In [1]: import numpy as np

In [2]: np.set_printoptions(suppress=True, linewidth=120)

In [3]: Y = np.array([[6, -8, -4, 5, 4, 4]])

In [4]: F = Y.T @ Y

In [5]: F
Out[5]: 
array([[ 36, -48, -24,  30,  24,  24],
       [-48,  64,  32, -40, -32, -32],
       [-24,  32,  16, -20, -16, -16],
       [ 30, -40, -20,  25,  20,  20],
       [ 24, -32, -16,  20,  16,  16],
       [ 24, -32, -16,  20,  16,  16]])

In [6]: # row 5 repeats row 4

In [7]: w, V = np.linalg.eigh(F)

In [8]: np.round(np.linalg.eigvalsh(F + 4 * np.eye(6)), 1)
Out[8]: array([  4.,   4.,   4.,   4.,   4., 177.])

In [9]: np.unique(w.round(6) + 0, return_counts=True)[1]
Out[9]: array([5, 1])

In [10]: w.sum(), np.trace(F)
Out[10]: (np.float64(173.0), np.int64(173))

In [11]: (w > 1e-8).sum(), (w < -1e-8).sum()
Out[11]: (np.int64(1), np.int64(0))

In [12]: np.round(V.T @ F @ V, 1) + 0
Out[12]: 
array([[  0.,   0.,   0.,   0.,   0.,   0.],
       [  0.,   0.,   0.,   0.,   0.,   0.],
       [  0.,   0.,   0.,   0.,   0.,   0.],
       [  0.,   0.,   0.,   0.,   0.,   0.],
       [  0.,   0.,   0.,   0.,   0.,   0.],
       [  0.,   0.,   0.,   0.,   0., 173.]])

In [13]: np.round(np.linalg.norm(F, 2) / np.linalg.norm(F), 1)
Out[13]: np.float64(1.0)

In [14]: np.argsort(-np.linalg.norm(F, axis=0).round(6), kind="stable")[:3]
Out[14]: array([1, 0, 3])

In [15]: theta = np.radians(45)

In [16]: Rm = np.eye(6)

In [17]: Rm[3, 3] = Rm[1, 1] = np.cos(theta)

In [18]: Rm[3, 1], Rm[1, 3] = -np.sin(theta), np.sin(theta)

In [19]: Rm.round(1)
Out[19]: 
array([[ 1. ,  0. ,  0. ,  0. ,  0. ,  0. ],
       [ 0. ,  0.7,  0. ,  0.7,  0. ,  0. ],
       [ 0. ,  0. ,  1. ,  0. ,  0. ,  0. ],
       [ 0. , -0.7,  0. ,  0.7,  0. ,  0. ],
       [ 0. ,  0. ,  0. ,  0. ,  1. ,  0. ],
       [ 0. ,  0. ,  0. ,  0. ,  0. ,  1. ]])

In [20]: Y = F @ Rm.T

In [21]: round(np.linalg.det(Rm), 1), round(float(np.trace(Rm)), 1)
Out[21]: (np.float64(1.0), 5.4)

In [22]: np.round(np.abs(Y - F).max(axis=0), 1)
Out[22]: array([ 0. , 47. ,  0. , 33.5,  0. ,  0. ])

In [23]: np.round(np.linalg.svd(F, compute_uv=False), 1) + 0, np.round(np.linalg.svd(Y, compute_uv=False), 1) + 0
Out[23]: 
(array([173.,   0.,   0.,   0.,   0.,   0.]),
 array([173.,   0.,   0.,   0.,   0.,   0.]))

In [24]: np.allclose(F @ F.T, Y @ Y.T)
Out[24]: True

In [25]: np.allclose(np.linalg.norm(F, axis=1), np.linalg.norm(Y, axis=1))
Out[25]: True

In [26]: Y.round(1)
Out[26]: 
array([[ 36. , -12.7, -24. ,  55.2,  24. ,  24. ],
       [-48. ,  17. ,  32. , -73.5, -32. , -32. ],
       [-24. ,   8.5,  16. , -36.8, -16. , -16. ],
       [ 30. , -10.6, -20. ,  46. ,  20. ,  20. ],
       [ 24. ,  -8.5, -16. ,  36.8,  16. ,  16. ],
       [ 24. ,  -8.5, -16. ,  36.8,  16. ,  16. ]])
